% python3 -q
>>> import numpy as np
>>> np.set_printoptions(precision=2, suppress=True, linewidth=140)
>>> mat = np.array([[-1, 2, -2, 2, 0],
...     [-3, 1, -2, -1, 3],
...     [3, -2, 1, 2, -1],
...     [-3, 0, 3, -3, 0],
...     [3, -2, 0, -2, 0]])
>>> print(mat)
[[-1  2 -2  2  0]
 [-3  1 -2 -1  3]
 [ 3 -2  1  2 -1]
 [-3  0  3 -3  0]
 [ 3 -2  0 -2  0]]
>>> other = np.array([[-2, -1], [-1, -2], [1, 2], [-2, 0], [1, 0]])
>>> print(np.einsum("ik,kj->ji", mat, other))
[[-6  8 -8 15  0]
 [-7 -3  3  9  1]]
>>> print(mat @ other)
[[-6 -7]
 [ 8 -3]
 [-8  3]
 [15  9]
 [ 0  1]]
>>> def softmax(z):
...     e = np.exp(z - z.max(axis=-1, keepdims=True))
...     return e / e.sum(axis=-1, keepdims=True)
... 
>>> print(softmax(mat[0]))
[0.02 0.45 0.01 0.45 0.06]
>>> scores = mat @ mat.T / np.sqrt(5)
>>> print(np.round(softmax(scores + np.triu(np.full(scores.shape, -np.inf), 1)), 2) + 0)
[[1.   0.   0.   0.   0.  ]
 [0.   1.   0.   0.   0.  ]
 [0.   0.   1.   0.   0.  ]
 [0.   0.   0.   1.   0.  ]
 [0.   0.   0.03 0.   0.97]]
>>> print(np.round(softmax(scores), 2) + 0)
[[0.94 0.06 0.   0.   0.  ]
 [0.   1.   0.   0.   0.  ]
 [0.   0.   0.99 0.   0.01]
 [0.   0.   0.   1.   0.  ]
 [0.   0.   0.03 0.   0.97]]
>>> print(softmax(scores).round(6).argmax(axis=1))
[0 1 2 3 4]
>>> print(softmax(scores)[0] @ mat)
[-1.13  1.93 -2.    1.81  0.19]
>>> x = np.array([-2, 6, 9, 2, 1])
>>> rhs = mat @ x
>>> print(rhs)
[  0  -5  -6  27 -22]
>>> print(np.linalg.solve(mat, 5 * rhs))
[-10.  30.  45.  10.   5.]
>>> print(np.round(np.linalg.solve(mat, mat[:, 3]), 2) + 0)
[0. 0. 0. 1. 0.]
>>> print(np.linalg.solve(mat, rhs))
[-2.  6.  9.  2.  1.]
>>> x = np.array([0, -1, 0, 0, -1])
>>> rhs = mat @ x
>>> b, lr = np.zeros(5), 1 / np.linalg.norm(mat, 2) ** 2
>>> for i in range(200):
...     b -= lr * mat.T @ (mat @ b - rhs)
...     if i % 50 == 0: print(i, round(np.linalg.norm(mat @ b - rhs), 2))
... 
0 1.14
50 0.03
100 0.03
150 0.03
>>> print(b)
[ 0.47 -0.31  0.49  0.02 -0.43]
>>> M = np.load("a.npy")
>>> print(M)
[[ -1  -1   2  -2   1  -1  -2   1   0   2]
 [  1   1   2   1  -1   0   0   0  -2  -1]
 [  0   0   2   0   1   0  -1   2   1  -2]
 [ -1  -2   1  -1   0   1  -1   0   2  -2]
 [  0  -2  -2   1  -1   2   0   2   1   2]
 [  4   4  12   3  -4  -1  -2   1 -10  -3]]
>>> print(np.round(softmax(10 * M[1]), 2) + 0)
[0. 0. 1. 0. 0. 0. 0. 0. 0. 0.]
>>> scores = M @ M.T / np.sqrt(10)
>>> print(np.round(softmax(scores + np.triu(np.full(scores.shape, -np.inf), 1)), 2) + 0)
[[1.   0.   0.   0.   0.   0.  ]
 [0.01 0.99 0.   0.   0.   0.  ]
 [0.04 0.02 0.94 0.   0.   0.  ]
 [0.01 0.   0.07 0.91 0.   0.  ]
 [0.   0.   0.   0.   1.   0.  ]
 [0.   0.   0.   0.   0.   1.  ]]
>>> print(softmax(scores)[1] @ M)
[  4.   4.  12.   3.  -4.  -1.  -2.   1. -10.  -3.]
